$ ipython --no-banner

In [1]: import numpy as np

In [2]: import numpy.linalg as la

In [3]: np.set_printoptions(suppress=True, linewidth=100)

In [4]: F = np.load("out16.npy")

In [5]: F.round(2) + 0
Out[5]: 
array([[  7.65, -14.54, -35.34, -49.88,  10.23,  15.58, -49.88, -17.95, -18.29,  21.22],
       [  6.92, -12.96, -32.15, -45.59,   8.58,  14.79, -45.59, -15.62, -16.06,  18.65],
       [  6.68, -12.46, -31.11, -44.19,   8.05,  14.52, -44.19, -14.87, -15.35,  17.83],
       [  1.89,  -4.14, -12.21, -17.76,  -0.13,   8.47, -17.76,  -2.58,  -3.56,   3.92],
       [  1.33,  -3.41, -10.2 , -14.79,  -0.71,   7.58, -14.79,  -1.56,  -2.55,   2.69],
       [ -0.17,  -1.69,  -4.6 ,  -6.29,  -1.49,   4.39,  -6.29,   0.48,  -0.43,   0.  ],
       [ -0.54,  -1.15,  -2.49,  -3.05,  -1.14,   2.64,  -3.05,   0.6 ,  -0.09,  -0.4 ],
       [ -0.56,  -1.05,  -2.14,  -2.53,  -1.01,   2.3 ,  -2.53,   0.56,  -0.08,  -0.4 ],
       [ -0.56,  -1.05,  -2.13,  -2.51,  -1.01,   2.29,  -2.51,   0.56,  -0.08,  -0.4 ],
       [ -0.56,  -0.93,  -1.74,  -1.96,  -0.85,   1.89,  -1.96,   0.48,  -0.07,  -0.37],
       [  0.7 ,   0.95,   1.  ,   0.64,   0.24,  -0.86,   0.64,  -0.05,   0.36,   0.08],
       [  1.75,   2.51,   2.36,   1.23,   0.1 ,  -1.63,   1.23,   0.35,   1.26,  -0.2 ],
       [  2.49,   3.74,   3.36,   1.62,  -0.25,  -2.  ,   1.62,   0.87,   2.11,  -0.62],
       [  2.69,   4.08,   3.64,   1.73,  -0.36,  -2.08,   1.73,   1.04,   2.37,  -0.76],
       [  5.83,  10.32,   8.75,   3.91,  -3.41,  -2.86,   3.91,   5.  ,   7.57,  -4.21],
       [  9.05,  18.11,  15.38,   7.3 ,  -8.29,  -3.11,   7.3 ,  11.09,  14.82,  -9.71],
       [ 10.6 ,  22.27,  19.03,   9.34, -11.14,  -3.12,   9.34,  14.61,  18.88, -12.94],
       [ 10.72,  22.6 ,  19.32,   9.51, -11.37,  -3.12,   9.51,  14.9 ,  19.21, -13.2 ],
       [ 11.29,  24.21,  20.74,  10.33, -12.5 ,  -3.11,  10.33,  16.29,  20.79, -14.48],
       [ 12.65,  28.19,  24.31,  12.46, -15.37,  -3.05,  12.46,  19.81,  24.78, -17.73],
       [ 14.89,  35.09,  30.59,  16.35, -20.49,  -2.89,  16.35,  26.1 ,  31.81, -23.57],
       [ 19.9 ,  52.21,  46.58,  26.89, -33.77,  -2.31,  26.89,  42.37,  49.71, -38.81]])

In [6]: f = np.array([-4, -2])

In [7]: np.round(np.cross(F[1, :3], F[14, :3]), 2)
Out[7]: array([ 218.44, -248.04,  147.03])

In [8]: np.round(np.polyval(f, F[1]), 2)
Out[8]: array([-29.69,  49.84, 126.59, 180.37, -36.31, -61.16, 180.37,  60.46,  62.25, -76.61])

In [9]: U, sig, Vt = la.svd(F)

In [10]: np.argmax(sig[:-1] / (sig[1:] + 1e-6)) + 1
Out[10]: np.int64(3)

In [11]: sig.round(2) + 0
Out[11]: array([214.38,  84.6 ,  15.54,   0.  ,   0.  ,   0.  ,   0.  ,   0.  ,   0.  ,   0.  ])

In [12]: Y = U[:, :3] @ np.diag(sig[:3]) @ Vt[:3]

In [13]: print(round(float(la.norm(F - Y, 2)), 2), round(sig[3], 2))
0.0 0.0

In [14]: la.matrix_rank(F, rtol=0.05)
Out[14]: np.int64(3)

In [15]: print(round(float(la.norm(F - Y) / la.norm(F)), 2))
0.0

In [16]: blk = np.stack([F, 4 * F, F[::-1]])

In [17]: la.matrix_rank(blk.reshape(3, -1))
Out[17]: np.int64(2)

In [18]: la.matrix_rank(blk)
Out[18]: array([3, 3, 3])

In [19]: np.round(np.einsum("bij,cij->bc", blk, blk), 2)
Out[19]: 
array([[  53358.12,  213432.47,  -34971.62],
       [ 213432.47,  853729.86, -139886.5 ],
       [ -34971.62, -139886.5 ,   53358.12]])

In [20]: blk.shape
Out[20]: (3, 22, 10)

In [21]: U, sig, Vt = la.svd(F)

In [22]: evecs = Vt[:(sig > 1e-8).sum()]

In [23]: rng = np.random.default_rng(317384)

In [24]: vec = F[14] + 5 * F[18] + rng.integers(2) * np.eye(10)[0]

In [25]: vec.round(2)
Out[25]: array([ 63.27, 131.35, 112.46,  55.58, -65.92, -18.4 ,  55.58,  86.45, 111.54, -76.59])

In [26]: round(float(la.norm(vec - evecs.T @ evecs @ vec)), 2)
Out[26]: 0.81

In [27]: np.allclose(evecs.T @ evecs @ vec, vec)
Out[27]: False

In [28]: la.matrix_rank(np.vstack([F, vec]))
Out[28]: np.int64(4)

In [29]: E = np.load("w.npy")

In [30]: E
Out[30]: 
array([[-0.9 ,  0.  , -1.2 , -1.2 ,  0.9 ,  0.05],
       [ 1.2 , -0.3 ,  0.5 , -1.3 , -0.5 ,  0.28],
       [ 0.4 , -0.7 , -0.5 , -0.3 ,  0.7 ,  0.65],
       [ 2.6 , -0.1 , -0.2 , -0.4 , -0.4 , -0.01],
       [-1.1 , -0.5 , -1.9 , -1.3 , -0.5 ,  0.44],
       [-1.2 ,  0.8 ,  0.9 , -0.6 ,  0.  , -0.8 ],
       [-1.7 ,  0.2 , -1.3 , -2.4 , -0.4 , -0.17],
       [ 0.4 ,  0.  ,  1.  , -0.6 ,  0.8 ,  0.03],
       [ 1.9 , -0.9 ,  0.  ,  0.1 ,  0.3 ,  1.01],
       [-0.3 , -1.5 ,  2.1 ,  0.3 ,  0.9 ,  1.54],
       [ 0.9 ,  1.5 ,  0.4 , -0.7 , -1.  , -1.49],
       [ 1.7 , -0.3 ,  0.6 , -2.  , -0.6 ,  0.31],
       [ 0.5 , -0.1 , -0.7 ,  1.4 , -1.1 ,  0.11],
       [-0.5 ,  0.6 , -0.9 ,  1.4 ,  0.  , -0.57],
       [ 0.9 , -1.3 ,  1.3 ,  0.2 , -0.3 ,  1.27],
       [ 0.4 , -0.9 , -0.1 ,  0.8 , -0.9 ,  0.86],
       [ 0.2 ,  2.3 ,  0.7 ,  0.4 ,  1.2 , -2.33],
       [-1.1 , -0.2 ,  0.1 ,  0.4 ,  0.4 ,  0.18],
       [ 0.8 ,  1.  , -0.9 , -0.5 , -1.4 , -0.99],
       [ 0.4 , -0.4 ,  0.8 ,  1.9 ,  0.6 ,  0.42],
       [-0.4 ,  1.2 ,  2.1 ,  0.  ,  0.4 , -1.14],
       [-1.5 , -0.7 , -1.1 , -0.3 ,  0.6 ,  0.75],
       [ 1.3 , -0.1 ,  1.  ,  0.1 ,  0.9 ,  0.03],
       [-1.  , -0.9 ,  2.5 , -0.3 , -1.2 ,  0.83],
       [ 0.  ,  0.5 ,  0.9 ,  0.3 , -0.1 , -0.52],
       [ 0.7 , -0.3 , -4.  , -1.1 , -0.4 ,  0.35],
       [-0.5 , -1.4 , -0.4 , -1.  ,  0.2 ,  1.43],
       [ 0.1 , -2.2 ,  0.8 ,  0.7 , -0.2 ,  2.24],
       [ 0.8 , -1.4 ,  1.7 ,  0.9 , -0.4 ,  1.4 ],
       [ 0.7 , -0.4 , -0.4 , -0.7 ,  1.  ,  0.46],
       [ 0.1 ,  1.7 ,  1.4 , -0.9 , -1.  , -1.68],
       [-0.4 ,  0.5 ,  0.2 , -0.1 ,  0.  , -0.61],
       [-1.  ,  0.9 ,  0.4 , -0.6 ,  1.3 , -0.85]])

In [31]: vec = np.array([-6, 5, 5, -3, 8, 7])

In [32]: np.sign((E @ vec).round(6))
Out[32]: 
array([ 1., -1.,  1., -1., -1.,  1.,  1.,  1., -1.,  1., -1., -1., -1., -1.,  1., -1.,  1.,  1.,
       -1.,  1.,  1.,  1.,  1.,  1.,  1., -1.,  1.,  1.,  1.,  1., -1.,  1.,  1.])

In [33]: J = np.load("layer19.npy")

In [34]: J
Out[34]: 
array([[ 0., -1.,  0., -2.,  0., -2., -1.,  1., -1., -2.,  2.,  1.,  0.],
       [ 2.,  0.,  1., -1., -2., -2., -2.,  0., -1., -1.,  2.,  0.,  1.],
       [ 2., -2., -1.,  0., -2.,  2., -2.,  2.,  0.,  1., -2.,  0.,  0.],
       [ 1.,  2.,  2., -1., -2., -2.,  2.,  0., -1., -1.,  2.,  0.,  2.],
       [-1.,  2.,  1.,  1.,  1.,  2.,  0., -1.,  0.,  0.,  1., -1.,  1.],
       [-1.,  1.,  1.,  1.,  1., -1.,  1.,  0.,  1.,  0.,  2.,  2.,  1.],
       [ 1., -1., -1.,  2., -1., -1.,  1.,  0., -1.,  0., -1.,  1.,  0.],
       [ 2., -1.,  0.,  2., -1.,  1.,  1.,  0.,  0.,  1., -2., -1.,  2.],
       [-1.,  1.,  1.,  0.,  1.,  1.,  0.,  1.,  0., -2., -1., -1.,  1.],
       [-1.,  1., -2., -2.,  1., -2.,  1.,  0.,  1.,  0., -2.,  2.,  2.],
       [ 1.,  0.,  1.,  1.,  1.,  1.,  2.,  0.,  1., -2., -2., -1.,  1.],
       [-2., -1.,  1.,  0.,  1.,  1., -2.,  2., -1., -1.,  0., -1.,  0.],
       [ 0.,  0.,  0.,  0.,  0.,  0.,  0.,  0.,  0.,  0.,  0.,  0.,  2.]])

In [35]: ang = np.radians(60)

In [36]: R = np.eye(13)

In [37]: R[10, 10] = R[11, 11] = np.cos(ang)

In [38]: R[10, 11], R[11, 10] = -np.sin(ang), np.sin(ang)

In [39]: Y = J @ R.T

In [40]: np.round(np.abs(Y - J).max(axis=0), 2)
Out[40]: array([0.  , 0.  , 0.  , 0.  , 0.  , 0.  , 0.  , 0.  , 0.  , 0.  , 2.73, 2.73, 0.  ])

In [41]: Y = J + rng.integers(-2, 3, (13, 11)) @ rng.integers(-2, 3, (11, 13))

In [42]: print(Y)
[[ -1.  -6.   5.  -3.   0. -10.   6.  -3.  -6.  -6.  -2.   2.  10.]
 [  4.  11. -15.  10. -12.   0.  -2.   0.  -9.  -5.   4.  -9.   8.]
 [  5.  -4.  -8.  -2. -14.  17.   0.   1.  15.  12.  -2.  -2.  -2.]
 [ -3.  -5.   6.   2.  -3.  -7.  -1. -10.   0. -12.  -4.   4.   3.]
 [-12.  -9.   8.   2.  -3.  10.   1.   0.  11.  -4.   2.  -9.   3.]
 [ -1.  -5.   1.  -9.   6.   4.  -1.   7.   7.  -3.  -7.   1.  -1.]
 [ 12.  11.  -8.   0.   0.   3.   5.   7.  -3.  15.   6.   6.  -6.]
 [  6.  10. -11.  16.  -6.   3.  12.   3.  -7.   4.   7.   1.  -3.]
 [  6.  -4.  19.   2.   6. -16.   2.  -3.  -2. -12.   2.   9.   8.]
 [-21.  -8.  13.  -7.  17.  -9.   1.   5.   3. -11.   3.  -9.  -3.]
 [  1.   7.  -5.  -6.   4. -10.  -2.  -1.  -5.  -4.  -2.  -8.  13.]
 [ -2.  -2.   1.  -3.  -5.   2. -12.  -4.   0.  -1.  -4.   2.  14.]
 [  7.   2.  -2.   0.  -4.   2.  -9.  -5.   6.   1.  -1.   0.  -4.]]

In [43]: la.matrix_rank(Y - J, tol=1e-8)
Out[43]: np.int64(11)

In [44]: np.abs(Y - J).sum(axis=1)
Out[44]: array([ 55.,  82.,  74.,  60.,  70.,  56.,  83.,  87.,  92., 111.,  66.,  49.,  45.])

In [45]: blk = np.stack([J, -3 * J, J[::-1]])

In [46]: print(np.round(la.norm(blk, axis=(1, 2)), 2))
[16.16 48.47 16.16]

In [47]: print(la.matrix_rank(blk))
[13 13 13]

In [48]: (blk @ J.T).shape
Out[48]: (3, 13, 13)

In [49]: feats = np.loadtxt("test7.csv", delimiter=",")

In [50]: feats.round(2) + 0
Out[50]: 
array([[-0.15,  0.53, -0.25, -0.23,  0.37,  0.07, -0.51,  0.08,  0.1 ,  0.11,  0.13],
       [ 0.08, -0.05,  0.  ,  0.14, -0.28, -0.53, -0.35, -0.03, -0.25,  0.2 , -0.24],
       [ 0.3 , -0.25, -0.42, -0.32, -0.08,  0.18, -0.31, -0.1 ,  0.05, -0.08,  0.3 ],
       [ 0.08,  0.07, -0.21, -0.08,  0.19, -0.19,  0.03, -0.74,  0.2 ,  0.06, -0.47],
       [ 0.42,  0.32,  0.11, -0.19, -0.42,  0.22, -0.22,  0.06, -0.39, -0.08, -0.29],
       [ 0.57, -0.02, -0.04, -0.26,  0.17, -0.04,  0.41, -0.07, -0.03, -0.25,  0.1 ],
       [ 0.  , -0.22,  0.22, -0.27, -0.31,  0.19, -0.16,  0.14,  0.71,  0.05, -0.31],
       [ 0.08,  0.45, -0.17,  0.56, -0.34,  0.16,  0.05, -0.17,  0.31, -0.35,  0.12],
       [-0.19, -0.25,  0.43,  0.01, -0.02,  0.21, -0.35, -0.53, -0.19, -0.3 ,  0.27],
       [ 0.15,  0.04,  0.09, -0.09, -0.2 , -0.64, -0.11,  0.  ,  0.27, -0.08,  0.47],
       [-0.46,  0.31,  0.07, -0.53, -0.19, -0.19,  0.24, -0.02, -0.09, -0.42, -0.08],
       [ 0.3 ,  0.32,  0.65,  0.01,  0.34, -0.02, -0.06, -0.01,  0.14,  0.12,  0.03],
       [-0.08,  0.19,  0.04, -0.18, -0.35,  0.18,  0.29, -0.31, -0.03,  0.68,  0.33]])

In [51]: np.round(la.pinv(feats), 2) + 0
Out[51]: 
array([[-0.15,  0.08,  0.3 ,  0.08,  0.42,  0.57,  0.  ,  0.08, -0.19,  0.15, -0.46,  0.3 , -0.08],
       [ 0.53, -0.05, -0.25,  0.07,  0.32, -0.02, -0.22,  0.45, -0.25,  0.04,  0.31,  0.32,  0.19],
       [-0.25,  0.  , -0.42, -0.21,  0.11, -0.04,  0.22, -0.17,  0.43,  0.09,  0.07,  0.65,  0.04],
       [-0.23,  0.14, -0.32, -0.08, -0.19, -0.26, -0.27,  0.56,  0.01, -0.09, -0.53,  0.01, -0.18],
       [ 0.37, -0.28, -0.08,  0.19, -0.42,  0.17, -0.31, -0.34, -0.02, -0.2 , -0.19,  0.34, -0.35],
       [ 0.07, -0.53,  0.18, -0.19,  0.22, -0.04,  0.19,  0.16,  0.21, -0.64, -0.19, -0.02,  0.18],
       [-0.51, -0.35, -0.31,  0.03, -0.22,  0.41, -0.16,  0.05, -0.35, -0.11,  0.24, -0.06,  0.29],
       [ 0.08, -0.03, -0.1 , -0.74,  0.06, -0.07,  0.14, -0.17, -0.53,  0.  , -0.02, -0.01, -0.31],
       [ 0.1 , -0.25,  0.05,  0.2 , -0.39, -0.03,  0.71,  0.31, -0.19,  0.27, -0.09,  0.14, -0.03],
       [ 0.11,  0.2 , -0.08,  0.06, -0.08, -0.25,  0.05, -0.35, -0.3 , -0.08, -0.42,  0.12,  0.68],
       [ 0.13, -0.24,  0.3 , -0.47, -0.29,  0.1 , -0.31,  0.12,  0.27,  0.47, -0.08,  0.03,  0.33]])

In [52]: np.round(la.svd(feats, compute_uv=False), 2)
Out[52]: array([1., 1., 1., 1., 1., 1., 1., 1., 1., 1., 1.])
